In [1]: import numpy as np

In [2]: import numpy.linalg as la

In [3]: np.set_printoptions(precision=2, suppress=True, linewidth=200, sign=" ")

In [4]: feats = np.load("sample1.npy")

In [5]: print(feats)
[[ 0.17 -0.83 -0.17 -0.5 ]
 [-0.83  0.17 -0.17 -0.5 ]
 [-0.17 -0.17  0.97 -0.1 ]
 [-0.5  -0.5  -0.1   0.7 ]]

In [6]: # orthonormal columns

In [7]: P = np.triu(np.array([[0, 3, 3, 2], [1, 3, 1, 1], [0, 2, 0, 2], [0, 3, 0, 0]]), 1) + np.eye(4)

In [8]: B = P @ feats @ la.inv(P)

In [9]: print(np.round(la.det(B), 2))
-1.0

In [10]: print(P @ feats - feats @ P)
[[-4.   -1.5   2.53  0.43]
 [-0.67  1.83  3.2   2.43]
 [-1.   -0.5   0.47 -0.03]
 [ 0.    1.5   2.    1.7 ]]

In [11]: print(B)
[[ -3.83   9.67   3.87 -10.63]
 [ -1.5    4.     1.2   -3.3 ]
 [ -1.17   2.33   1.93  -2.57]
 [ -0.5    1.     0.4   -0.1 ]]

In [12]: B = np.array([[-1, -1, 2], [-2, -2, 0], [2, -1, 2], [1, 0, -3]])

In [13]: print(np.einsum("ik,kj->ij", feats, B))
[[ 0.67  1.67  1.5 ]
 [-0.33  0.67 -0.5 ]
 [ 2.33 -0.47  1.9 ]
 [ 2.    1.6  -3.3 ]]

In [14]: print(la.matrix_rank(np.vstack([feats, B.T])))
4

In [15]: print(np.einsum("ij,ij->i", feats, feats))
[ 1.  1.  1.  1.]

In [16]: data = np.diag(np.array([3, 3, 2]))

In [17]: print(data)
[[ 3  0  0]
 [ 0  3  0]
 [ 0  0  2]]

In [18]: print(np.flatnonzero(la.matrix_power((data != 0) + (data.T != 0) + np.eye(3), 3)[1]))
[ 1]

In [19]: print((la.matrix_power((data != 0) + (data.T != 0) + np.eye(3), 3) > 0).astype(int))
[[ 1  0  0]
 [ 0  1  0]
 [ 0  0  1]]

In [20]: G = data.T @ data

In [21]: print(la.svd(data, compute_uv=False) ** 2)
[ 9.  9.  4.]

In [22]: print(np.allclose(G, G.T))
True

In [23]: print(np.trace(G), (data ** 2).sum())
22 22

In [24]: print(round(np.abs(la.eigvals(data)).max(), 2))
3.0

In [25]: print((data + data.T) / 2)
[[ 3.  0.  0.]
 [ 0.  3.  0.]
 [ 0.  0.  2.]]

In [26]: Q = data.astype(float).copy()

In [27]: for j in range(3):
    ...:     Q[:, j] -= Q[:, :j] @ (Q[:, :j].T @ Q[:, j])
    ...:     Q[:, j] /= la.norm(Q[:, j])
    ...: 

In [28]: print(Q)
[[ 1.  0.  0.]
 [ 0.  1.  0.]
 [ 0.  0.  1.]]

In [29]: print(Q.T @ data)
[[ 3.  0.  0.]
 [ 0.  3.  0.]
 [ 0.  0.  2.]]

In [30]: K = np.arange(9).reshape(3, 3) + -1

In [31]: print(K)
[[-1  0  1]
 [ 2  3  4]
 [ 5  6  7]]

In [32]: print(la.lstsq(K[:-1].T, K[-1])[2])
2

In [33]: print(np.round(K @ la.pinv(K) @ K, 2) + 0)
[[-1.  0.  1.]
 [ 2.  3.  4.]
 [ 5.  6.  7.]]

In [34]: print(np.round(np.trace(la.pinv(K) @ K), 2))
2.0

In [35]: ang = np.radians(36)

In [36]: r_ = np.eye(3)

In [37]: r_[1, 1] = r_[0, 0] = np.cos(ang)

In [38]: r_[1, 0], r_[0, 1] = -np.sin(ang), np.sin(ang)

In [39]: print(r_)
[[ 0.81  0.59  0.  ]
 [-0.59  0.81  0.  ]
 [ 0.    0.    1.  ]]

In [40]: B = K @ r_.T

In [41]: print(np.round(la.det(r_), 2), round(np.trace(r_), 2))
1.0 2.62

In [42]: print(np.round(la.svd(K, compute_uv=False), 2) + 0, np.round(la.svd(B, compute_uv=False), 2) + 0)
[ 11.78   1.53   0.  ] [ 11.78   1.53   0.  ]

In [43]: print(np.allclose(la.norm(K, axis=1), la.norm(B, axis=1)))
True

In [44]: rk = la.matrix_rank(K)

In [45]: print(rk)
2

In [46]: N = la.svd(K)[2][rk:].T

In [47]: print(N @ N.T)
[[ 0.17 -0.33  0.17]
 [-0.33  0.67 -0.33]
 [ 0.17 -0.33  0.17]]

In [48]: print([int(la.matrix_rank(K[:i])) for i in range(1, len(K) + 1)])
[1, 2, 2]

In [49]: print(N[:, 0] / N[np.abs(N[:, 0]).round(6).argmax(), 0])
[-0.5  1.  -0.5]

In [50]: print(np.round(K @ N, 2) + 0)
[[ 0.]
 [ 0.]
 [ 0.]]

In [51]: print([int(la.matrix_rank(K[:, :j + 1])) for j in range(3)])
[1, 2, 2]

In [52]: print((K - K.T) / 2)
[[ 0. -1. -2.]
 [ 1.  0. -1.]
 [ 2.  1.  0.]]

In [53]: print(la.matrix_power(K, 2))
[[  6   6   6]
 [ 24  33  42]
 [ 42  60  78]]

In [54]: print((K + K.T) / 2)
[[-1.  1.  3.]
 [ 1.  3.  5.]
 [ 3.  5.  7.]]

In [55]: print(np.allclose(K, K.T))
False

In [56]: print(K @ K)
[[  6   6   6]
 [ 24  33  42]
 [ 42  60  78]]

In [57]: A = np.loadtxt("test9.csv", delimiter=",")

In [58]: print(A)
[[ 0.9  0.8 -0.4 -0.4]
 [-0.3  0.1 -1.2  1.8]
 [ 0.4 -0.7 -1.   0.3]
 [ 0.8  1.4  1.8  1.2]
 [-0.4  0.5  0.   0.4]
 [-0.8 -0.4  1.2  0.3]
 [-0.1  0.6  0.2  0.8]
 [ 0.5  0.2  0.2  0.2]
 [-1.5  0.2  0.3  2. ]
 [ 0.5  0.3  1.5  0.5]
 [-1.3  1.  -0.1 -1.1]
 [ 1.   0.5  0.  -0.9]
 [-4.2  3.6 -2.1 -0.3]
 [ 0.  -0.1  2.   0.3]
 [ 0.6  1.4 -0.5  0.3]
 [-0.3 -0.8 -1.  -0.6]
 [ 0.9  0.  -0.3  0.5]
 [ 0.2  0.1  1.4 -1.3]
 [ 0.9 -1.8 -1.6 -1.2]
 [ 0.   0.5 -0.4  0.2]
 [-0.8 -1.1  0.5 -0.5]
 [ 0.7 -0.2 -1.2 -0.3]
 [-0.4  1.7 -1.1  0.5]
 [-1.4 -0.1  0.2  0.1]
 [-0.1 -0.2 -1.5 -2.2]
 [-0.4  0.7  0.5 -0.6]]

In [59]: Xc = A - A.mean(axis=0)

In [60]: vecs = la.svd(Xc)[2][:2]

In [61]: B = Xc - Xc @ vecs.T @ vecs

In [62]: print((Xc @ vecs.T).std(axis=0))
[ 1.31  1.11]

In [63]: print(la.norm(B, axis=1).round(6).argmax())
1

In [64]: print(B.std(axis=0))
[ 0.52  0.55  0.45  0.65]

In [65]: dist = la.norm(A[:, None] - A[None], axis=-1)

In [66]: print((dist + 1e9 * np.eye(26)).round(6).argmin(axis=1))
[ 11   6  21   9   6  13   4  16   6  13  25   0  22   9   0   2   7  25  15   4   5   2  14   4  15   4]

In [67]: print(dist.mean(axis=1).argmax())
12

In [68]: print(dist[:5, :5])
[[ 0.    2.72  1.83  2.79  1.61]
 [ 2.72  0.    1.85  3.5   1.89]
 [ 1.83  1.85  0.    3.64  1.76]
 [ 2.79  3.5   3.64  0.    2.48]
 [ 1.61  1.89  1.76  2.48  0.  ]]

In [69]: print(np.flatnonzero(dist[14] < dist.mean() / 2))
[  0  14  19  22]

In [70]: P = A @ la.solve(A.T @ A, A.T)

In [71]: print(np.round(la.eigvalsh(P), 2) + 0)
[ 0.  0.  0.  0.  0.  0.  0.  0.  0.  0.  0.  0.  0.  0.  0.  0.  0.  0.  0.  0.  0.  0.  1.  1.  1.  1.]

In [72]: print(np.allclose(P @ P, P))
True

In [73]: print(la.matrix_rank(np.eye(26) - P))
22

In [74]: f, r1 = A[9], A[2]

In [75]: print(f @ r1)
-1.36

In [76]: print(f @ f)
2.84

In [77]: p = (f @ r1) / (f @ f) * f

In [78]: print(round((r1 - p) @ f, 2))
0.0

In [79]: W0 = np.load("arr.npy")

In [80]: print(W0)
[[  5 -20   3   0  -4]
 [  6  40   0  -7   8]
 [ -7  -5   8  -5  -1]
 [ -7  35  -5  -2   7]]

In [81]: # column 1 is much longer than the rest

In [82]: B = W0 / np.sqrt((W0 ** 2).mean(axis=1, keepdims=True))

In [83]: print(W0 - W0.mean(axis=1, keepdims=True))
[[  8.2 -16.8   6.2   3.2  -0.8]
 [ -3.4  30.6  -9.4 -16.4  -1.4]
 [ -5.   -3.   10.   -3.    1. ]
 [-12.6  29.4 -10.6  -7.6   1.4]]

In [84]: print(la.matrix_rank(B) == la.matrix_rank(W0))
True

In [85]: print(B[0])
[ 0.53 -2.11  0.32  0.   -0.42]

In [86]: print(la.norm(B, axis=1))
[ 2.24  2.24  2.24  2.24]

In [87]: U, sv, Vt = la.svd(K)

In [88]: vecs = Vt[:(sv > 1e-8).sum()]

In [89]: rng = np.random.default_rng(15)

In [90]: vec = K[1] + 5 * K[2] + rng.integers(2) * np.eye(3)[2]

In [91]: print(vec)
[ 27.  33.  40.]

In [92]: print(la.matrix_rank(np.vstack([K, vec])))
3

In [93]: print(vecs.T @ vecs)
[[ 0.83  0.33 -0.17]
 [ 0.33  0.33  0.33]
 [-0.17  0.33  0.83]]

In [94]: print(round(la.norm(vec - vecs.T @ vecs @ vec), 2))
0.41

In [95]: print(la.matrix_rank(W0, rtol=0.1))
3

In [96]: print(la.cond(W0) > 100)
False

In [97]: print(np.argsort(-la.norm(W0, axis=0).round(6), kind="stable")[:3])
[ 1  0  4]

In [98]: F = np.load("m.npy")

In [99]: print(F)
[[ 2  0  0  0  0]
 [ 0  2  0  0  0]
 [ 0  0  0  0  0]
 [ 0  0  0 -1  0]
 [ 0  0  0  0  1]]

In [100]: # triangular: eigenvalues sit on the diagonal

In [101]: f = np.array([1, 2])

In [102]: print(np.cross(F[2, :3], F[3, :3]))
[ 0  0  0]

In [103]: print(np.array([np.convolve(row, f, "same") for row in F]))
[[ 2  4  0  0  0]
 [ 0  2  4  0  0]
 [ 0  0  0  0  0]
 [ 0  0  0 -1 -2]
 [ 0  0  0  0  1]]

In [104]: print(np.correlate(F[2], F[3], "full"))
[ 0  0  0  0  0  0  0  0  0]
